>>> import numpy as np
>>> import numpy.linalg as la
>>> np.set_printoptions(precision=2, suppress=True, linewidth=200)
>>> F = np.diag(np.array([9, 1, 3, 0, 4, 9, 9, 9, 8, 2, 0, 4, 7, 5, 7, 1])) + 4 * np.eye(16, k=1) + 4 * np.eye(16, k=-1)
>>> F
array([[9., 4., 0., 0., 0., 0., 0., 0., 0., 0., 0., 0., 0., 0., 0., 0.],
       [4., 1., 4., 0., 0., 0., 0., 0., 0., 0., 0., 0., 0., 0., 0., 0.],
       [0., 4., 3., 4., 0., 0., 0., 0., 0., 0., 0., 0., 0., 0., 0., 0.],
       [0., 0., 4., 0., 4., 0., 0., 0., 0., 0., 0., 0., 0., 0., 0., 0.],
       [0., 0., 0., 4., 4., 4., 0., 0., 0., 0., 0., 0., 0., 0., 0., 0.],
       [0., 0., 0., 0., 4., 9., 4., 0., 0., 0., 0., 0., 0., 0., 0., 0.],
       [0., 0., 0., 0., 0., 4., 9., 4., 0., 0., 0., 0., 0., 0., 0., 0.],
       [0., 0., 0., 0., 0., 0., 4., 9., 4., 0., 0., 0., 0., 0., 0., 0.],
       [0., 0., 0., 0., 0., 0., 0., 4., 8., 4., 0., 0., 0., 0., 0., 0.],
       [0., 0., 0., 0., 0., 0., 0., 0., 4., 2., 4., 0., 0., 0., 0., 0.],
       [0., 0., 0., 0., 0., 0., 0., 0., 0., 4., 0., 4., 0., 0., 0., 0.],
       [0., 0., 0., 0., 0., 0., 0., 0., 0., 0., 4., 4., 4., 0., 0., 0.],
       [0., 0., 0., 0., 0., 0., 0., 0., 0., 0., 0., 4., 7., 4., 0., 0.],
       [0., 0., 0., 0., 0., 0., 0., 0., 0., 0., 0., 0., 4., 5., 4., 0.],
       [0., 0., 0., 0., 0., 0., 0., 0., 0., 0., 0., 0., 0., 4., 7., 4.],
       [0., 0., 0., 0., 0., 0., 0., 0., 0., 0., 0., 0., 0., 0., 4., 1.]])
>>> vec = np.array([2, 0, 2, 2, 1, 0, 1, 1, 1, 1, 2, 2, 1, 2, 0, 1])
>>> y = F @ vec
>>> y
array([18., 16., 14., 12., 12.,  8., 13., 17., 16., 14., 12., 20., 23., 14., 12.,  1.])
>>> np.round(la.solve(F, y), 2) + 0
array([2., 0., 2., 2., 1., 0., 1., 1., 1., 1., 2., 2., 1., 2., 0., 1.])
>>> np.round(la.solve(F, 4 * y), 2) + 0
array([8., 0., 8., 8., 4., 0., 4., 4., 4., 4., 8., 8., 4., 8., 0., 4.])
>>> la.solve(F, F[:, 1])
array([0., 1., 0., 0., 0., 0., 0., 0., 0., 0., 0., 0., 0., 0., 0., 0.])
>>> round(np.log10(la.cond(F)))
2
>>> [round(float(x), 2) for x in la.svd(F, compute_uv=False)[:3]]
[15.76, 12.89, 12.59]
>>> np.abs(la.svd(F)[2][-1])
array([0.02, 0.04, 0.01, 0.04, 0.01, 0.05, 0.11, 0.19, 0.33, 0.47, 0.09, 0.47, 0.39, 0.22, 0.11, 0.42])
>>> la.cond(F) > 100
np.True_
>>> np.argsort(-la.norm(F, axis=0).round(6), kind="stable")[:3]
array([5, 6, 7])
>>> round(la.norm(F, 2) / la.norm(F), 2)
np.float64(0.49)
